% python3 -q
>>> import numpy as np
>>> import numpy.linalg as la
>>> np.set_printoptions(precision=3, suppress=True, linewidth=140, legacy="1.25")
>>> m1 = np.array([[0, 0, 0, 0, 0, -1, 0],
...     [0, -1, 0, 0, 0, 0, 0],
...     [0, 0, 0, 0, -2, 0, 0],
...     [0, 0, 2, 0, 0, 0, 0],
...     [-1, 0, 0, 0, 0, 0, 0],
...     [0, 0, 0, 0, 0, 0, 2],
...     [0, 0, 0, 0, 0, 0, 0]])
>>> r = la.matrix_rank(m1)
>>> r
6
>>> N = la.svd(m1)[2][r:].T
>>> print(la.matrix_rank(m1.T @ m1), la.matrix_rank(m1 @ m1.T))
6 6
>>> [int(la.matrix_rank(m1[:, :j + 1])) for j in range(7)]
[1, 2, 3, 3, 4, 5, 6]
>>> data = np.array([[1, 0, 0, 0], [1, 1, 0, 0], [3, 1, 1, 0], [2, 1, 3, 1]])
>>> data
array([[1, 0, 0, 0],
       [1, 1, 0, 0],
       [3, 1, 1, 0],
       [2, 1, 3, 1]])
>>> # triangular, det is the product of the diagonal
>>> rng = np.random.default_rng(1197)
>>> labels = rng.permutation(4)
>>> labels
array([1, 2, 0, 3])
>>> A2 = data[labels][:, labels]
>>> np.round(la.det(A2), 3), round(la.det(data[labels]), 3)
(1.0, 1.0)
>>> np.diag(A2)
array([1, 1, 1, 1])
>>> np.sort(np.abs(la.eigvals(A2)))
array([1., 1., 1., 1.])
>>> A2
array([[1, 0, 1, 0],
       [1, 1, 3, 0],
       [0, 0, 1, 0],
       [1, 3, 2, 1]])
>>> r0 = np.array([1, 2, 1, 1])
>>> A2 = data + np.outer(r0, np.eye(4)[3])
>>> la.matrix_rank(A2 - data)
1
>>> np.round(la.det(A2) / la.det(data), 3), round(1 + la.solve(data, r0)[3], 3)
(8.0, 8.0)
